$ ipython --no-banner

In [1]: import numpy as np

In [2]: np.set_printoptions(suppress=True, linewidth=140)

In [3]: A = np.loadtxt("x.csv", delimiter=",")

In [4]: A
Out[4]: 
array([[-0.4,  2. , -1.1,  0.5,  1.1,  0.6,  1. ,  0.2, -3.2,  0.3],
       [ 0.1,  1.2,  0.8,  1.3, -0.4, -0.9, -0.5,  0.1,  0.7,  0.6],
       [ 0.1,  0.2,  1.4,  0.7,  0.9,  1.4,  0.6, -1.5,  0.3,  0.4],
       [-0.7, -1.7, -0.8, -0.9, -0.2, -3. , -1. , -0.2,  1.1,  1. ]])

In [5]: rng = np.random.default_rng(127)

In [6]: Y = A + rng.integers(-2, 3, (4, 1)) @ rng.integers(-2, 3, (1, 10))

In [7]: Y.round(2)
Out[7]: 
array([[-0.4,  2. , -1.1,  0.5,  1.1,  0.6,  1. ,  0.2, -3.2,  0.3],
       [ 0.1,  3.2, -3.2, -2.7, -2.4,  1.1,  1.5,  0.1, -3.3, -3.4],
       [ 0.1, -0.8,  3.4,  2.7,  1.9,  0.4, -0.4, -1.5,  2.3,  2.4],
       [-0.7, -0.7, -2.8, -2.9, -1.2, -2. ,  0. , -0.2, -0.9, -1. ]])

In [8]: np.round(np.linalg.svd(Y - A, compute_uv=False), 2) + 0
Out[8]: array([10.95,  0.  ,  0.  ,  0.  ])

In [9]: np.abs(Y - A).sum(axis=1)
Out[9]: array([ 0., 24., 12., 12.])

In [10]: round(float(np.linalg.norm(Y, 1)), 2), round(float(np.linalg.norm(Y, np.inf)), 2)
Out[10]: (10.5, 21.0)

In [11]: round(float(np.linalg.norm(Y, "nuc")), 2)
Out[11]: 19.2

In [12]: np.round(np.linalg.norm(Y, axis=0), 2)
Out[12]: array([0.82, 3.92, 5.55, 4.82, 3.47, 2.39, 1.85, 1.53, 5.22, 4.29])

In [13]: np.round(np.linalg.norm(Y, axis=1), 2)
Out[13]: array([4.31, 7.71, 6.06, 4.95])

In [14]: np.round(Y[0] @ Y[2], 2)
Out[14]: np.float64(-9.04)

In [15]: Uu, sv = np.linalg.svd(A)
---------------------------------------------------------------------------
ValueError                                Traceback (most recent call last)
Cell In[15], line 1
----> 1 Uu, sv = np.linalg.svd(A)

ValueError: too many values to unpack (expected 2)

In [16]: Uu, sv, vt = np.linalg.svd(A, full_matrices=False)

In [17]: Uu.shape, sv.shape, vt.shape
Out[17]: ((4, 4), (4,), (4, 10))

In [18]: np.round(np.abs(vt[0]), 2)
Out[18]: array([0.04, 0.48, 0.01, 0.2 , 0.21, 0.54, 0.29, 0.01, 0.55, 0.08])

In [19]: np.abs(Uu[:, 0]).round(6).argmax()
Out[19]: np.int64(3)

In [20]: np.round(Uu.T @ Uu, 2) + 0
Out[20]: 
array([[1., 0., 0., 0.],
       [0., 1., 0., 0.],
       [0., 0., 1., 0.],
       [0., 0., 0., 1.]])

In [21]: J = np.load("a.npy")

In [22]: J
Out[22]: 
array([[0, 1, 1, 0, 0, 0, 0, 1, 0],
       [1, 0, 0, 0, 0, 1, 0, 0, 1],
       [1, 0, 0, 1, 0, 1, 0, 0, 1],
       [0, 0, 1, 0, 0, 0, 1, 0, 1],
       [0, 0, 0, 0, 0, 0, 1, 1, 0],
       [0, 1, 1, 0, 0, 0, 0, 1, 0],
       [0, 0, 0, 1, 1, 0, 0, 0, 0],
       [1, 0, 0, 0, 1, 1, 0, 0, 0],
       [0, 1, 1, 1, 0, 0, 0, 0, 0]])

In [23]: # columns 0 and 5 are equal

In [24]: rank = np.linalg.matrix_rank(J)

In [25]: rank
Out[25]: np.int64(8)

In [26]: ns = np.linalg.svd(J)[2][rank:].T

In [27]: [int(np.linalg.matrix_rank(J[:i])) for i in range(1, len(J) + 1)]
Out[27]: [1, 2, 3, 4, 5, 5, 6, 7, 8]

In [28]: ns.shape
Out[28]: (9, 1)

In [29]: np.trace(J @ J @ J) // 6
Out[29]: np.int64(1)

In [30]: L = np.diag(J.sum(axis=1)) - J

In [31]: np.round(np.linalg.eigvalsh(L), 2) + 0
Out[31]: array([0.  , 0.9 , 1.37, 3.  , 3.  , 3.  , 4.11, 4.57, 6.05])

In [32]: L
Out[32]: 
array([[ 3, -1, -1,  0,  0,  0,  0, -1,  0],
       [-1,  3,  0,  0,  0, -1,  0,  0, -1],
       [-1,  0,  4, -1,  0, -1,  0,  0, -1],
       [ 0,  0, -1,  3,  0,  0, -1,  0, -1],
       [ 0,  0,  0,  0,  2,  0, -1, -1,  0],
       [ 0, -1, -1,  0,  0,  3,  0, -1,  0],
       [ 0,  0,  0, -1, -1,  0,  2,  0,  0],
       [-1,  0,  0,  0, -1, -1,  0,  3,  0],
       [ 0, -1, -1, -1,  0,  0,  0,  0,  3]])

In [33]: round(np.linalg.det(L[1:, 1:]))
Out[33]: 423

In [34]: w, vecs = np.linalg.eigh(J)

In [35]: x0 = np.array([4, -2, -3, -1, -3, 1, -3, -4, 1])

In [36]: np.abs(J).sum(axis=1).max(), round(np.abs(w).max(), 2)
Out[36]: (np.int64(4), np.float64(3.06))

In [37]: round(float(x0 @ J @ x0 / (x0 @ x0)), 2), round(w[0], 2), np.round(w[-1], 2)
Out[37]: (-0.73, np.float64(-2.8), np.float64(3.06))

In [38]: x0 @ J @ x0
Out[38]: np.int64(-48)

In [39]: Uu, sv, vt = np.linalg.svd(J)

In [40]: vecs = vt[:(sv > 1e-8).sum()]

In [41]: x0 = J[2] + -3 * J[4] + rng.integers(2) * np.eye(9)[7]

In [42]: x0
Out[42]: array([ 1.,  0.,  0.,  1.,  0.,  1., -3., -3.,  1.])

In [43]: np.allclose(vecs.T @ vecs @ x0, x0)
Out[43]: True

In [44]: np.linalg.cond(J) > 100
Out[44]: np.True_

In [45]: Y = np.array([[4, 3, 4, 3, 5, -4, 1],
    ...:     [4, -4, 0, -3, 4, 5, -5],
    ...:     [-3, 4, -3, 2, -5, 3, -5],
    ...:     [-4, 2, 5, 0, 1, -1, -5],
    ...:     [-4, -4, 3, 0, 1, 0, 3],
    ...:     [-3, 4, 0, -4, -3, -4, 5],
    ...:     [0, 1, -1, -1, 2, 4, -3]])

In [46]: Y[-1] = Y[0]

In [47]: arr = Y + 0.3 * np.eye(7)

In [48]: arr
Out[48]: 
array([[ 4.3,  3. ,  4. ,  3. ,  5. , -4. ,  1. ],
       [ 4. , -3.7,  0. , -3. ,  4. ,  5. , -5. ],
       [-3. ,  4. , -2.7,  2. , -5. ,  3. , -5. ],
       [-4. ,  2. ,  5. ,  0.3,  1. , -1. , -5. ],
       [-4. , -4. ,  3. ,  0. ,  1.3,  0. ,  3. ],
       [-3. ,  4. ,  0. , -4. , -3. , -3.7,  5. ],
       [ 4. ,  3. ,  4. ,  3. ,  5. , -4. ,  1.3]])

In [49]: Uu, sv, vt = np.linalg.svd(arr)

In [50]: sv.round(2)
Out[50]: array([14.97, 13.  , 10.25,  8.43,  5.35,  1.35,  0.07])

In [51]: Y = Uu[:, :6] @ np.diag(sv[:6]) @ vt[:6]

In [52]: Y.round(2) + 0
Out[52]: 
array([[ 4.28,  3.01,  3.97,  3.  ,  5.03, -4.01,  1.  ],
       [ 4.  , -3.7 ,  0.  , -3.  ,  4.  ,  5.  , -5.  ],
       [-3.  ,  4.  , -2.7 ,  2.  , -5.  ,  3.  , -5.  ],
       [-4.  ,  2.  ,  5.  ,  0.3 ,  1.  , -1.  , -5.  ],
       [-4.  , -4.  ,  3.  ,  0.  ,  1.3 ,  0.  ,  3.  ],
       [-3.  ,  4.  ,  0.  , -4.  , -3.  , -3.7 ,  5.  ],
       [ 4.02,  2.99,  4.03,  3.  ,  4.97, -3.99,  1.3 ]])

In [53]: round(np.linalg.norm(arr - Y, 2), 2), round(float(sv[6]), 2)
Out[53]: (np.float64(0.07), 0.07)

In [54]: np.linalg.matrix_rank(Y)
Out[54]: np.int64(6)

In [55]: np.linalg.matrix_rank(arr, rtol=0.1)
Out[55]: np.int64(5)

In [56]: t3 = np.stack([arr, 3 * arr, arr[::-1]])

In [57]: np.round(np.einsum("bij,cij->bc", t3, t3), 2)
Out[57]: 
array([[ 599.63, 1798.89,   51.29],
       [1798.89, 5396.67,  153.87],
       [  51.29,  153.87,  599.63]])

In [58]: np.round(np.linalg.norm(t3, axis=(1, 2)), 2)
Out[58]: array([24.49, 73.46, 24.49])

In [59]: t3.shape
Out[59]: (3, 7, 7)

In [60]: np.round(t3.sum(axis=0), 2)
Out[60]: 
array([[ 21.2,  15. ,  20. ,  15. ,  25. , -20. ,   5.3],
       [ 13. , -10.8,   0. , -16. ,  13. ,  16.3, -15. ],
       [-16. ,  12. ,  -7.8,   8. , -18.7,  12. , -17. ],
       [-20. ,  10. ,  25. ,   1.5,   5. ,  -5. , -25. ],
       [-19. , -12. ,   9.3,   2. ,   0.2,   3. ,   7. ],
       [ -8. ,  12.3,   0. , -19. ,  -8. ,  -9.8,  15. ],
       [ 20.3,  15. ,  20. ,  15. ,  25. , -20. ,   6.2]])

In [61]: np.linalg.matrix_rank(t3.reshape(3, -1))
Out[61]: np.int64(2)

In [62]: F = np.load("block16.npy")

In [63]: F
Out[63]: 
array([[ 0,  2, -2,  1,  2, -3,  1, -3],
       [-2,  0, -2, -3, -2, -1,  1,  0],
       [ 2,  2,  0,  1, -2,  1, -2,  2],
       [-1,  3, -1,  0,  0,  1,  2, -3],
       [-2,  2,  2,  0,  0,  1, -1,  0],
       [ 3,  1, -1, -1, -1,  0,  0,  0],
       [-1, -1,  2, -2,  1,  0,  0,  3],
       [ 3,  0, -2,  3,  0,  0, -3,  0]])

In [64]: # antisymmetric, zero diagonal

In [65]: u = np.array([0, 1, -1])

In [66]: np.convolve(F[6], u)
Out[66]: array([ 0, -1,  0,  3, -4,  3, -1,  0,  3, -3])

In [67]: np.cross(F[6, :3], F[0, :3])
Out[67]: array([-2, -2, -2])

In [68]: F.reshape(-1, 2)
Out[68]: 
array([[ 0,  2],
       [-2,  1],
       [ 2, -3],
       [ 1, -3],
       [-2,  0],
       [-2, -3],
       [-2, -1],
       [ 1,  0],
       [ 2,  2],
       [ 0,  1],
       [-2,  1],
       [-2,  2],
       [-1,  3],
       [-1,  0],
       [ 0,  1],
       [ 2, -3],
       [-2,  2],
       [ 2,  0],
       [ 0,  1],
       [-1,  0],
       [ 3,  1],
       [-1, -1],
       [-1,  0],
       [ 0,  0],
       [-1, -1],
       [ 2, -2],
       [ 1,  0],
       [ 0,  3],
       [ 3,  0],
       [-2,  3],
       [ 0,  0],
       [-3,  0]])

In [69]: F.reshape(2, -1)
Out[69]: 
array([[ 0,  2, -2,  1,  2, -3,  1, -3, -2,  0, -2, -3, -2, -1,  1,  0,  2,  2,  0,  1, -2,  1, -2,  2, -1,  3, -1,  0,  0,  1,  2, -3],
       [-2,  2,  2,  0,  0,  1, -1,  0,  3,  1, -1, -1, -1,  0,  0,  0, -1, -1,  2, -2,  1,  0,  0,  3,  3,  0, -2,  3,  0,  0, -3,  0]])

In [70]: t3 = F.reshape(8, 2, -1)

In [71]: np.einsum("ihd,ihd->ih", t3, t3)
Out[71]: 
array([[ 9, 23],
       [17,  6],
       [ 9, 13],
       [11, 14],
       [12,  2],
       [12,  1],
       [10, 10],
       [22,  9]])

In [72]: np.swapaxes(t3, 1, 2)[2]
Out[72]: 
array([[ 2, -2],
       [ 2,  1],
       [ 0, -2],
       [ 1,  2]])

In [73]: np.einsum("ihd,jhd->hij", t3, t3).shape
Out[73]: (2, 8, 8)

In [74]: t3.transpose(1, 0, 2)
Out[74]: 
array([[[ 0,  2, -2,  1],
        [-2,  0, -2, -3],
        [ 2,  2,  0,  1],
        [-1,  3, -1,  0],
        [-2,  2,  2,  0],
        [ 3,  1, -1, -1],
        [-1, -1,  2, -2],
        [ 3,  0, -2,  3]],

       [[ 2, -3,  1, -3],
        [-2, -1,  1,  0],
        [-2,  1, -2,  2],
        [ 0,  1,  2, -3],
        [ 0,  1, -1,  0],
        [-1,  0,  0,  0],
        [ 1,  0,  0,  3],
        [ 0,  0, -3,  0]]])
